In [1]: import numpy as np

In [2]: np.set_printoptions(precision=1, suppress=True, linewidth=200)

In [3]: mat = np.array([[-1, -1, -1, -1, -1],
   ...:     [-1, -2, -2, -2, -2],
   ...:     [-1, -2, -3, -3, -3],
   ...:     [-1, -2, -3, -4, -4],
   ...:     [-1, -2, -3, -4, -5]])

In [4]: Y = mat / np.sqrt((mat ** 2).mean(axis=1, keepdims=True))

In [5]: np.linalg.matrix_rank(mat - mat.mean(axis=1, keepdims=True))
Out[5]: np.int64(4)

In [6]: Y[0]
Out[6]: array([-1., -1., -1., -1., -1.])

In [7]: np.linalg.matrix_rank(Y) == np.linalg.matrix_rank(mat)
Out[7]: np.True_

In [8]: mat - mat.mean(axis=1, keepdims=True)
Out[8]: 
array([[ 0. ,  0. ,  0. ,  0. ,  0. ],
       [ 0.8, -0.2, -0.2, -0.2, -0.2],
       [ 1.4,  0.4, -0.6, -0.6, -0.6],
       [ 1.8,  0.8, -0.2, -1.2, -1.2],
       [ 2. ,  1. ,  0. , -1. , -2. ]])

In [9]: round(float(np.linalg.eigvalsh(mat).min()), 1)
Out[9]: -12.3

In [10]: rng = np.random.default_rng(622)

In [11]: z = rng.permutation(5)

In [12]: z
Out[12]: array([2, 4, 0, 3, 1])

In [13]: Y = mat[z][:, z]

In [14]: np.trace(Y)
Out[14]: np.int64(-15)

In [15]: np.sort(np.abs(np.linalg.eigvals(Y)))
Out[15]: array([ 0.3,  0.4,  0.6,  1.4, 12.3])

In [16]: np.round(np.linalg.det(Y), 1), round(np.linalg.det(mat[z]), 1)
Out[16]: (np.float64(-1.0), np.float64(-1.0))

In [17]: z = rng.permutation(5)

In [18]: Y = mat[:, z] * rng.choice([-1, 1], 5)

In [19]: Y
Out[19]: 
array([[ 1,  1,  1,  1, -1],
       [ 2,  2,  2,  1, -2],
       [ 3,  3,  3,  1, -2],
       [ 4,  4,  3,  1, -2],
       [ 4,  5,  3,  1, -2]])

In [20]: Uu, _, vt = np.linalg.svd(mat.T @ Y)

In [21]: np.round(np.linalg.lstsq(mat, Y)[0], 1) + 0
Out[21]: 
array([[ 0.,  0.,  0., -1.,  0.],
       [ 0.,  0.,  0.,  0.,  1.],
       [ 0.,  0., -1.,  0.,  0.],
       [-1.,  0.,  0.,  0.,  0.],
       [ 0., -1.,  0.,  0.,  0.]])

In [22]: z
Out[22]: array([3, 4, 2, 0, 1])

In [23]: J = np.loadtxt("x.csv", delimiter=",")

In [24]: J
Out[24]: 
array([[ -0.2,  -4.2,   1.1,  -9.1,  -0.6],
       [  0.2,  -4.4,   3.1,   0.6,  -1.8],
       [  4.4,  -7.1,  -0.7, -10.5,   1. ],
       [  1.8,   0.4,  -1.6,  -3.4,   3.6],
       [ -1.5,   5.5,   0.9,   1.5,  -0.5],
       [ -4.2,   2.8,  -0.8,   0.2,   0.6],
       [ -0.6,  -1.3,   0.6,  -2.8,   2.3],
       [ -2.9,   0.7,   2.6,   7.9,   0.1],
       [  0.4,  -4.3,   1.3,  -5.8,  -0.3],
       [  0.2,   1.6,   0.5,  -5.2,  -0.4],
       [  0.5,   4. ,   1.7,   7.8,  -0.7],
       [ -2.1,   1.6,   1.6,   3.1,   2. ],
       [  2.2,   1.5,   1.8,  -3.8,  -1.2],
       [  1.9,  -1.6,  -0.3, -10.5,   0.5],
       [  1.6,  -1.7,  -1.6,   3. ,  -2.8],
       [ -2. ,   2.5,   1.3,  -0.7,   0.3],
       [ -1.7,   4.7,   1.6,   3.2,  -0.3],
       [  0.6,  -3.6,   3.1,  -1.3,   1.8],
       [  3.1,  -4.6,   1.5,  -2. ,   1.5],
       [ -1.2,  -3.5,   0.2,  -0.5,  -0.5],
       [ -3.1,  -0.5,   0.6,  -3.1,   2.2],
       [ -3.4,   1.7,   0.1,   1.7,   0.5],
       [ -0.7,   3.8,   1.2,   3.5,   1.3],
       [ -1.4,   1.1,  -2.7,  -6.6,   0.1],
       [ -3.1,   7.1,   0.2,  -4. ,  -0.1],
       [  3.3,  -2.5,   0.5,   0.3,   0.2]])

In [25]: W2 = J[[0, 8]].astype(float)

In [26]: for _ in range(5):
    ...:     z = np.linalg.norm(J[:, None] - W2, axis=-1).argmin(axis=1)
    ...:     W2 = np.array([J[z == j].mean(axis=0) for j in range(2)])
    ...: 

In [27]: z
Out[27]: array([0, 1, 0, 1, 1, 1, 1, 1, 0, 1, 1, 1, 1, 0, 1, 1, 1, 1, 1, 1, 1, 1, 1, 0, 1, 1])

In [28]: W2
Out[28]: 
array([[ 1. , -3.2, -0.3, -8.5,  0.1],
       [-0.6,  0.8,  0.9,  0.3,  0.4]])

In [29]: W2[1] - W2[0]
Out[29]: array([-1.6,  4. ,  1.2,  8.8,  0.2])

In [30]: np.abs(W2[1] - W2[0]).argmax()
Out[30]: np.int64(3)
